>>> import numpy as np
>>> np.set_printoptions(suppress=True, linewidth=140)
>>> rnd = lambda a: np.round(a, 3) + 0
>>> r0 = np.array([0, 2, 1]) + 0.5
>>> data = np.outer(r0, r0) / (r0 @ r0)
>>> rnd(data)
array([[0.029, 0.143, 0.086],
       [0.143, 0.714, 0.429],
       [0.086, 0.429, 0.257]])
>>> rank = np.linalg.matrix_rank(data)
>>> rank
np.int64(1)
>>> N = np.linalg.svd(data)[2][rank:].T
>>> np.linalg.matrix_rank(data.T @ data), np.linalg.matrix_rank(data @ data.T)
(np.int64(1), np.int64(1))
>>> np.allclose(data @ N, 0)
True
>>> [int(np.linalg.matrix_rank(data[:, :j + 1])) for j in range(3)]
[1, 1, 1]
>>> rnd(N @ N.T)
array([[ 0.971, -0.143, -0.086],
       [-0.143,  0.286, -0.429],
       [-0.086, -0.429,  0.743]])
>>> N.shape
(3, 2)
>>> [int(np.linalg.matrix_rank(np.delete(data, i, axis=0))) for i in range(3)]
[1, 1, 1]
>>> Uu, sig, Vh = np.linalg.svd(data)
>>> vecs = Vh[:(sig > 1e-8).sum()]
>>> rng = np.random.default_rng(8519)
>>> vec = data[0] + 3 * data[2] + rng.integers(2) * np.eye(3)[2]
>>> rnd(vec)
array([0.286, 1.429, 1.857])
>>> rnd(vecs.T @ vecs)
array([[0.029, 0.143, 0.086],
       [0.143, 0.714, 0.429],
       [0.086, 0.429, 0.257]])
>>> rnd(np.diag(vecs.T @ vecs))
array([0.029, 0.714, 0.257])
>>> w, vecs = np.linalg.eigh(data)
>>> vec = np.array([-3, -3, -3])
>>> rnd(vec @ data @ vec / (vec @ vec)), rnd(w[0]), w[-1]
(np.float64(0.771), np.float64(0.0), np.float64(1.0))
>>> rnd(np.linalg.eigvalsh(data[1:, 1:]))
array([0.   , 0.971])
>>> rnd(vecs * np.abs(w) @ vecs.T)
array([[0.029, 0.143, 0.086],
       [0.143, 0.714, 0.429],
       [0.086, 0.429, 0.257]])
>>> rnd(vec @ data @ vec)
np.float64(20.829)
>>> (np.sign(vecs[:, -1].round(6)) == np.sign(vecs[0, -1].round(6))).astype(int)
array([1, 1, 1])
>>> Uu, sig, Vh = np.linalg.svd(data)
>>> rnd(sig)
array([1., 0., 0.])
>>> A2 = Uu[:, :1] @ np.diag(sig[:1]) @ Vh[:1]
>>> rnd(np.abs(data - A2).max())
np.float64(0.0)
>>> rnd(np.linalg.norm(data - A2, 2)), rnd(sig[1])
(np.float64(0.0), np.float64(0.0))
>>> np.linalg.matrix_rank(A2)
np.int64(1)
>>> C2 = data.T @ data
>>> (data @ data.T).shape
(3, 3)
>>> rnd(C2)
array([[0.029, 0.143, 0.086],
       [0.143, 0.714, 0.429],
       [0.086, 0.429, 0.257]])
>>> M = np.load("test16.npy")
>>> M
array([[ 5,  6],
       [ 7,  8],
       [ 9, 10]])
>>> rnd(np.linalg.norm(M[0] - M[2]))
np.float64(5.657)
>>> rnd(np.linalg.norm(M) ** 2 / np.linalg.norm(M, 2) ** 2)
np.float64(1.0)
>>> M[0] @ M[2]
np.int64(105)
>>> rnd(np.linalg.norm(M, 2))
np.float64(18.84)
>>> def softmax(z):
...     e = np.exp(z - z.max(axis=-1, keepdims=True))
...     return e / e.sum(axis=-1, keepdims=True)
... 
>>> softmax(M).sum(axis=1)
array([1., 1., 1.])
>>> rnd(softmax(M[2]))
array([0.269, 0.731])
>>> rnd(softmax(10 * M[2]))
array([0., 1.])
>>> scores = M @ M.T / np.sqrt(2)
>>> rnd(softmax(scores + np.triu(np.full(scores.shape, -np.inf), 1)))
array([[1., 0., 0.],
       [0., 1., 0.],
       [0., 0., 1.]])
>>> rnd(softmax(scores)[2] @ M)
array([ 9., 10.])
>>> rnd(softmax(scores))
array([[0., 0., 1.],
       [0., 0., 1.],
       [0., 0., 1.]])
>>> A2 = M + rng.integers(-2, 3, (3, 1)) @ rng.integers(-2, 3, (1, 2))
>>> A2
array([[ 3,  8],
       [ 9,  6],
       [ 5, 14]])
>>> A2 - M
array([[-2,  2],
       [ 2, -2],
       [-4,  4]])
>>> np.linalg.matrix_rank(A2 - M, tol=1e-8)
np.int64(1)
>>> q = M.astype(float).copy()
>>> for j in range(2):
...     q[:, j] -= q[:, :j] @ (q[:, :j].T @ q[:, j])
...     q[:, j] /= np.linalg.norm(q[:, j])
... 
>>> rnd(q.T @ M)
array([[12.45 , 14.137],
       [ 0.   ,  0.393]])
>>> J = np.vander(np.arange(4) - 1, 4, increasing=True)
>>> J
array([[ 1, -1,  1, -1],
       [ 1,  0,  0,  0],
       [ 1,  1,  1,  1],
       [ 1,  2,  4,  8]])
>>> np.einsum("ij,ji->", J, J)
np.int64(72)
>>> rnd(np.poly(J))
array([  1., -10.,  14.,  -2.,  12.])
>>> idx = rng.permutation(4)
>>> idx
array([1, 2, 3, 0])
>>> A2 = J[idx][:, idx]
>>> A2
array([[ 0,  0,  0,  1],
       [ 1,  1,  1,  1],
       [ 2,  4,  8,  1],
       [-1,  1, -1,  1]])
>>> np.allclose(A2, J)
False
>>> rnd(np.linalg.det(A2)), rnd(np.linalg.det(J[idx]))
(np.float64(12.0), np.float64(-12.0))
>>> w1 = np.array([[5, -3, 9, 7], [-4, -1, -5, 3], [-2, -9, 0, -4], [-8, 4, 0, 6]])
>>> coef = np.array([2, 3, 1, 3])
>>> H = np.maximum(A2 @ w1 + coef, 0)
>>> (H > 0).astype(int)
array([[0, 1, 1, 1],
       [0, 0, 1, 1],
       [0, 0, 0, 1],
       [0, 1, 0, 1]])
>>> Z = np.array([[-2, 3, -3], [1, -2, 0], [0, -3, 1], [-2, 3, 0]])
>>> w1 @ Z
array([[-27,  15,  -6],
       [  1,  14,   7],
       [  3,   0,   6],
       [  8, -14,  24]])
>>> W0 = np.load("dump.npy")
>>> W0
array([[ 0.7  ,  3.527, -0.2  ],
       [ 0.7  ,  3.486, -0.6  ],
       [ 0.8  ,  4.038,  1.5  ],
       [-0.5  , -2.553, -0.1  ],
       [ 0.9  ,  4.478, -0.4  ],
       [-0.6  , -2.946,  0.4  ],
       [ 0.3  ,  1.402,  0.2  ],
       [ 0.   ,  0.093,  1.2  ],
       [ 0.4  ,  1.965,  1.1  ],
       [-0.4  , -1.798,  0.8  ],
       [ 0.5  ,  2.324,  1.2  ],
       [ 1.   ,  4.99 , -0.7  ],
       [ 0.6  ,  2.983, -0.6  ],
       [ 0.9  ,  4.526, -0.3  ]])
>>> # column 1 is much longer than the rest
>>> vec = np.array([1, 2, 3])
>>> y = W0 @ vec
>>> rnd(np.linalg.lstsq(W0, y)[0])
array([1., 2., 3.])
>>> y = y + 0.02 * rng.normal(size=14)
>>> rnd(y)
array([ 7.133,  5.905, 13.337, -5.921,  8.668, -5.282,  3.69 ,  3.759,  7.647, -1.6  ,  8.741,  8.863,  4.776,  9.082])
>>> coef, *_ = np.linalg.lstsq(W0, y)
>>> rnd(np.linalg.norm(y - W0 @ coef))
np.float64(0.069)
>>> rnd(coef)
array([1.032, 1.994, 2.988])
>>> coef.round()
array([1., 2., 3.])
>>> q, vecs = np.linalg.qr(W0[:, :1])[0], np.linalg.qr(W0[:, 1:])[0]
>>> sig = np.linalg.svd(q.T @ vecs, compute_uv=False)
>>> rnd(sig)
array([1.])
>>> rnd(np.linalg.norm(q @ q.T - vecs @ vecs.T, 2))
np.float64(1.0)
>>> A2 = np.c_[W0[:, :2] @ np.array([[5, 3], [4, 1]]), np.array([-3, 3, 1, -5, -4, 3, 2, -1, 1, 5, -4, -5, -3, 4])]
>>> rnd(A2)
array([[ 17.608,   5.627,  -3.   ],
       [ 17.444,   5.586,   3.   ],
       [ 20.152,   6.438,   1.   ],
       [-12.712,  -4.053,  -5.   ],
       [ 22.412,   7.178,  -4.   ],
       [-14.784,  -4.746,   3.   ],
       [  7.108,   2.302,   2.   ],
       [  0.372,   0.093,  -1.   ],
       [  9.86 ,   3.165,   1.   ],
       [ -9.192,  -2.998,   5.   ],
       [ 11.796,   3.824,  -4.   ],
       [ 24.96 ,   7.99 ,  -5.   ],
       [ 14.932,   4.783,  -3.   ],
       [ 22.604,   7.226,   4.   ]])
>>> np.linalg.matrix_rank(np.c_[W0, A2])
np.int64(4)
>>> np.linalg.matrix_rank(A2)
np.int64(3)
>>> dist = np.linalg.norm(W0[:, None] - W0[None], axis=-1)
>>> rnd(dist[4])
array([0.992, 1.032, 1.953, 7.175, 0.   , 7.616, 3.191, 4.754, 2.969, 6.521, 2.713, 0.602, 1.538, 0.111])
>>> vec = np.array([1, 2, 1])
>>> np.linalg.norm(W0 @ vec) <= np.linalg.norm(W0, 2) * np.linalg.norm(vec) + 1e-9
np.True_
>>> W0 @ np.eye(3)[2]
array([-0.2, -0.6,  1.5, -0.1, -0.4,  0.4,  0.2,  1.2,  1.1,  0.8,  1.2, -0.7, -0.6, -0.3])
>>> A = np.load("block10.npy")
>>> A
array([[ 3,  4,  5],
       [ 6,  7,  8],
       [ 9, 10, 11]])
>>> np.linalg.matrix_power(A, 2)
array([[ 78,  90, 102],
       [132, 153, 174],
       [186, 216, 246]])
>>> np.allclose(A @ A.T, A.T @ A)
False
>>> (A + A.T) / 2
array([[ 3.,  5.,  7.],
       [ 5.,  7.,  9.],
       [ 7.,  9., 11.]])
>>> rnd(np.sort(np.abs(np.linalg.eigvals(A))))
array([ 0.   ,  0.825, 21.825])
>>> Uu, sig, Vh = np.linalg.svd(A)
>>> rnd(sig)
array([22.369,  0.805,  0.   ])
>>> A2 = Uu[:, :2] @ np.diag(sig[:2]) @ Vh[:2]
>>> rnd(np.linalg.norm(A - A2, 2)), rnd(sig[2])
(np.float64(0.0), np.float64(0.0))
>>> np.linalg.matrix_rank(A, rtol=0.05)
np.int64(1)
